In [1]: import numpy as np

In [2]: np.set_printoptions(precision=4, suppress=True, linewidth=160, floatmode="fixed")

In [3]: feats = np.loadtxt("arr.csv", delimiter=",")

In [4]: print(feats)
[[0.0063 0.0316 0.0190 0.0316 0.0443 0.0443]
 [0.0316 0.1582 0.0949 0.1582 0.2215 0.2215]
 [0.0190 0.0949 0.0570 0.0949 0.1329 0.1329]
 [0.0316 0.1582 0.0949 0.1582 0.2215 0.2215]
 [0.0443 0.2215 0.1329 0.2215 0.3101 0.3101]
 [0.0443 0.2215 0.1329 0.2215 0.3101 0.3101]]

In [5]: Y = np.array([[6, 6, 2], [1, 4, 7], [7, 0, 6], [6, 6, 8], [7, 6, 2], [2, 3, 3]])

In [6]: print(Y.T @ feats.T)
[[0.7911 3.9557 2.3734 3.9557 5.5380 5.5380]
 [0.7532 3.7658 2.2595 3.7658 5.2722 5.2722]
 [0.8228 4.1139 2.4684 4.1139 5.7595 5.7595]]

In [7]: print(np.einsum("ij,ij->i", feats, feats))
[0.0063 0.1582 0.0570 0.1582 0.3101 0.3101]

In [8]: print(np.linalg.matrix_rank(feats @ Y))
1

In [9]: Y @ feats
ValueError: matmul: Input operand 1 has a mismatch in its core dimension 0, with gufunc signature (n?,k),(k,m?)->(n?,m?) (size 6 is different from 3)


In [10]: print(np.einsum("ik,kj->ij", feats, Y))
[[0.7911 0.7532 0.8228]
 [3.9557 3.7658 4.1139]
 [2.3734 2.2595 2.4684]
 [3.9557 3.7658 4.1139]
 [5.5380 5.2722 5.7595]
 [5.5380 5.2722 5.7595]]

In [11]: rank = np.linalg.matrix_rank(feats)

In [12]: print(rank)
1

In [13]: ns = np.linalg.svd(feats)[2][rank:].T

In [14]: print([int(np.linalg.matrix_rank(feats[:i])) for i in range(1, len(feats) + 1)])
[1, 1, 1, 1, 1, 1]

In [15]: print(np.linalg.matrix_rank(feats.T @ feats), np.linalg.matrix_rank(feats @ feats.T))
1 1

In [16]: print(np.linalg.cond(feats) > 100)
True

In [17]: print([round(float(x), 4) for x in np.linalg.svd(feats, compute_uv=False)[:3]])
[1.0, 0.0, 0.0]

In [18]: print(round(np.linalg.norm(feats, 2) / np.linalg.norm(feats), 4))
1.0

In [19]: evals, evecs = np.linalg.eigh(feats)

In [20]: vec = np.array([5, 1, 5, 0, 1, 0])

In [21]: print(round(vec @ feats @ vec, 4))
6.481

In [22]: print(evecs * np.maximum(evals, 0) @ evecs.T)
[[0.0063 0.0316 0.0190 0.0316 0.0443 0.0443]
 [0.0316 0.1582 0.0949 0.1582 0.2215 0.2215]
 [0.0190 0.0949 0.0570 0.0949 0.1329 0.1329]
 [0.0316 0.1582 0.0949 0.1582 0.2215 0.2215]
 [0.0443 0.2215 0.1329 0.2215 0.3101 0.3101]
 [0.0443 0.2215 0.1329 0.2215 0.3101 0.3101]]

In [23]: print(evecs * np.abs(evals) @ evecs.T)
[[0.0063 0.0316 0.0190 0.0316 0.0443 0.0443]
 [0.0316 0.1582 0.0949 0.1582 0.2215 0.2215]
 [0.0190 0.0949 0.0570 0.0949 0.1329 0.1329]
 [0.0316 0.1582 0.0949 0.1582 0.2215 0.2215]
 [0.0443 0.2215 0.1329 0.2215 0.3101 0.3101]
 [0.0443 0.2215 0.1329 0.2215 0.3101 0.3101]]

In [24]: print(round(float(vec @ feats @ vec / (vec @ vec)), 4), round(evals[0], 4), evals[-1])
0.1246 -0.0 1.0

In [25]: left, s, vt = np.linalg.svd(feats)

In [26]: evecs = vt[:(s > 1e-8).sum()]

In [27]: rng = np.random.default_rng(99)

In [28]: vec = feats[0] + 2 * feats[2] + rng.integers(2) * np.eye(6)[4]

In [29]: print(vec)
[0.0443 0.2215 0.1329 0.2215 1.3101 0.3101]

In [30]: print(np.round(np.linalg.norm(vec - evecs.T @ evecs @ vec), 4))
0.8306

In [31]: print(np.allclose(evecs.T @ evecs @ vec, vec))
False

In [32]: print(np.diag(evecs.T @ evecs))
[0.0063 0.1582 0.0570 0.1582 0.3101 0.3101]

In [33]: M = np.array([[8, -2, -4, 1, 9],
    ...:     [-2, 0, -3, -6, 0],
    ...:     [-4, -3, -6, 4, -2],
    ...:     [1, -6, 4, 0, 4],
    ...:     [9, 0, -2, 4, 10]])

In [34]: print(M)
[[ 8 -2 -4  1  9]
 [-2  0 -3 -6  0]
 [-4 -3 -6  4 -2]
 [ 1 -6  4  0  4]
 [ 9  0 -2  4 10]]

In [35]: Y = np.linalg.inv(M)

In [36]: print(round(float(np.linalg.det(M) * np.linalg.det(Y)), 4))
1.0

In [37]: print(round(np.linalg.slogdet(M)[0], 4))
1.0

In [38]: print(np.linalg.det(M) * Y)
[[ 4176.0000 -2368.0000  -996.0000  -894.0000 -3600.0000]
 [-2368.0000  1072.0000  -146.0000  -610.0000  2346.0000]
 [ -996.0000  -146.0000  -524.0000   594.0000   554.0000]
 [ -894.0000  -610.0000   594.0000     1.0000   923.0000]
 [-3600.0000  2346.0000   554.0000   923.0000  3865.0000]]

In [39]: C2 = M.T @ M

In [40]: print(np.linalg.svd(M, compute_uv=False) ** 2)
[377.1690  83.1158  57.7404  47.0586   0.9162]

In [41]: print((M @ M.T).shape)
(5, 5)

In [42]: print(np.allclose(C2, C2.T))
True

In [43]: print(np.diag(C2))
[166  49  81  69 201]

In [44]: print(np.linalg.matrix_rank(C2))
5

In [45]: print(np.trace(C2), (M ** 2).sum())
566 566

In [46]: idx = rng.permutation(5)

In [47]: print(idx)
[0 3 4 1 2]

In [48]: Y = M[idx][:, idx]

In [49]: print(np.sort(np.abs(np.linalg.eigvals(Y))))
[ 0.9572  6.8599  7.5987  9.1168 19.4208]

In [50]: print(Y)
[[ 8  1  9 -2 -4]
 [ 1  0  4 -6  4]
 [ 9  4 10  0 -2]
 [-2 -6  0  0 -3]
 [-4  4 -2 -3 -6]]

In [51]: print(np.allclose(Y, M))
False

In [52]: def softmax(z):
    ...:     e = np.exp(z - z.max(axis=-1, keepdims=True))
    ...:     return e / e.sum(axis=-1, keepdims=True)
    ...: 

In [53]: print(softmax(M[1] + -3))
[0.0619 0.4571 0.0228 0.0011 0.4571]

In [54]: print(softmax(M).sum(axis=1))
[1.0000 1.0000 1.0000 1.0000 1.0000]

In [55]: att = M @ M.T / np.sqrt(5)

In [56]: print(np.round(softmax(att + np.triu(np.full(att.shape, -np.inf), 1)), 4) + 0)
[[1.0000 0.0000 0.0000 0.0000 0.0000]
 [0.0000 1.0000 0.0000 0.0000 0.0000]
 [0.0000 0.0000 1.0000 0.0000 0.0000]
 [0.0000 0.0000 0.0000 1.0000 0.0000]
 [0.0000 0.0000 0.0000 0.0000 1.0000]]

In [57]: evals, evecs = np.linalg.eig(M)

In [58]: print(np.round(M @ evecs[:, 0] - evals[0] * evecs[:, 0], 4) + 0)
[0.0000 0.0000 0.0000 0.0000 0.0000]

In [59]: print(np.sort(np.linalg.eigvals(M @ M)))
[  0.9162  47.0586  57.7404  83.1158 377.1690]

In [60]: print(evals)
[19.4208  7.5987  0.9572 -9.1168 -6.8599]

In [61]: E = np.loadtxt("test10.csv", delimiter=",")

In [62]: print(E)
[[-0.8764  0.2070  0.6963  0.6527]
 [-0.9987  0.7699  0.9958 -0.9964]
 [ 0.7064 -0.4219 -0.7932  0.9964]
 [-0.7443  0.2355  0.6411 -0.4777]
 [ 0.5080 -0.2070 -0.5080  0.8076]
 [-0.3095 -0.0898 -0.0300  0.9478]
 [-0.6169  0.3452  0.7014 -0.9863]
 [ 0.0798 -0.1489 -0.2729  0.9154]
 [ 0.9899 -0.6527 -0.9797  0.9931]
 [ 0.9899 -0.6169 -0.9753  0.9721]]

In [63]: W2 = E[[0, 5]].astype(float)

In [64]: for _ in range(7):
    ...:     idx = np.linalg.norm(E[:, None] - W2, axis=-1).argmin(axis=1)
    ...:     W2 = np.array([E[idx == j].mean(axis=0) for j in range(2)])
    ...: 

In [65]: print(idx)
[0 0 1 0 1 1 0 1 1 1]

In [66]: print(np.bincount(idx))
[4 6]

In [67]: print(W2[1] - W2[0])
[ 1.3032 -0.7456 -1.3518  1.3907]

In [68]: print(W2)
[[-0.8091  0.3894  0.7586 -0.4519]
 [ 0.4941 -0.3562 -0.5932  0.9387]]

In [69]: D = np.linalg.norm(E[:, None] - E[None], axis=-1)

In [70]: print((D + 1e9 * np.eye(10)).round(6).argmin(axis=1))
[5 6 9 6 2 7 3 5 9 8]

In [71]: print(D.shape)
(10, 10)

In [72]: print(D.mean(axis=1).argmax())
1

In [73]: print(D[5])
[1.0120 2.4589 1.3142 1.6665 0.9645 0.0000 2.1353 0.4638 1.7057 1.6913]

In [74]: print(D[:5, :5])
[[0.0000 1.7723 2.2886 1.1398 1.8874]
 [1.7723 0.0000 3.3911 0.8632 2.9564]
 [2.2886 3.3911 0.0000 2.6013 0.4500]
 [1.1398 0.8632 2.6013 0.0000 2.1763]
 [1.8874 2.9564 0.4500 2.1763 0.0000]]

In [75]: print(np.linalg.matrix_rank(D ** 2))
6

In [76]: print(D[5].round(6).argsort(kind="stable")[:4])
[5 7 4 0]

In [77]: ang = np.radians(180)

In [78]: R = np.eye(4)

In [79]: R[2, 2] = R[1, 1] = np.cos(ang)

In [80]: R[2, 1], R[1, 2] = -np.sin(ang), np.sin(ang)

In [81]: print(R.round(4) + 0)
[[ 1.0000  0.0000  0.0000  0.0000]
 [ 0.0000 -1.0000  0.0000  0.0000]
 [ 0.0000  0.0000 -1.0000  0.0000]
 [ 0.0000  0.0000  0.0000  1.0000]]

In [82]: Y = E @ R.T

In [83]: print(round(float(np.linalg.det(R)), 4), np.trace(R))
1.0 0.0

In [84]: print(np.linalg.svd(E, compute_uv=False), np.linalg.svd(Y, compute_uv=False))
[4.2055 1.6679 0.2931 0.1344] [4.2055 1.6679 0.2931 0.1344]

In [85]: print(Y)
[[-0.8764 -0.2070 -0.6963  0.6527]
 [-0.9987 -0.7699 -0.9958 -0.9964]
 [ 0.7064  0.4219  0.7932  0.9964]
 [-0.7443 -0.2355 -0.6411 -0.4777]
 [ 0.5080  0.2070  0.5080  0.8076]
 [-0.3095  0.0898  0.0300  0.9478]
 [-0.6169 -0.3452 -0.7014 -0.9863]
 [ 0.0798  0.1489  0.2729  0.9154]
 [ 0.9899  0.6527  0.9797  0.9931]
 [ 0.9899  0.6169  0.9753  0.9721]]

In [86]: hat = E @ np.linalg.solve(E.T @ E, E.T)

In [87]: print(np.diag(hat))
[0.9419 0.5692 0.1964 0.3729 0.3497 0.6467 0.2108 0.2362 0.2601 0.2160]

In [88]: m1 = np.array([[4.05, 5.0, 5.0, 6.0, 6.0],
    ...:     [0.0, 1.05, 5.0, 9.0, 9.0],
    ...:     [6.0, 4.0, 9.05, 1.0, 4.0],
    ...:     [3.0, 7.0, 4.0, 7.05, 8.0],
    ...:     [4.0, 5.0, 5.0, 6.0, 6.05]])

In [89]: Y = np.array([[2, 1], [0, 2], [1, 2], [1, 2], [1, 0]])

In [90]: print(np.linalg.matrix_rank(m1 @ Y))
2

In [91]: print(np.einsum("ij->j", m1))
[17.0500 22.0500 28.0500 29.0500 33.0500]

In [92]: print(np.linalg.matrix_rank(np.vstack([m1, Y.T])))
5

In [93]: print(np.einsum("ik,kj->ji", m1, Y))
[[25.1000 23.0000 26.0500 25.0500 25.0500]
 [36.0500 30.1000 34.1000 39.1000 36.0000]]

In [94]: print(np.einsum("ij,ij->i", m1, m1))
[138.4025 188.1025 150.9025 187.7025 138.6025]

In [95]: print(m1 @ Y)
[[25.1000 36.0500]
 [23.0000 30.1000]
 [26.0500 34.1000]
 [25.0500 39.1000]
 [25.0500 36.0000]]

In [96]: Y @ m1
ValueError: matmul: Input operand 1 has a mismatch in its core dimension 0, with gufunc signature (n?,k),(k,m?)->(n?,m?) (size 5 is different from 2)


In [97]: print(np.vstack([m1, Y.T]).shape)
(7, 5)

In [98]: print(np.einsum("ik,kj->ij", m1, Y))
[[25.1000 36.0500]
 [23.0000 30.1000]
 [26.0500 34.1000]
 [25.0500 39.1000]
 [25.0500 36.0000]]

In [99]: print(Y.T @ m1.T)
[[25.1000 23.0000 26.0500 25.0500 25.0500]
 [36.0500 30.1000 34.1000 39.1000 36.0000]]

In [100]: F = np.load("m.npy")

In [101]: print(F)
[[3.0000 1.0000 0.0000 0.0000]
 [0.0000 3.0000 1.0000 0.0000]
 [0.0000 0.0000 3.0000 1.0000]
 [0.0000 0.0000 0.0000 3.0000]]

In [102]: Y = F[0, 0] * F[1:] - np.outer(F[1:, 0], F[0])

In [103]: print(Y)
[[0.0000 9.0000 3.0000 0.0000]
 [0.0000 0.0000 9.0000 3.0000]
 [0.0000 0.0000 0.0000 9.0000]]

In [104]: print(np.flatnonzero(~Y.round(6).any(axis=1)))
[]

In [105]: print(np.linalg.matrix_rank(Y), np.linalg.matrix_rank(F))
3 4
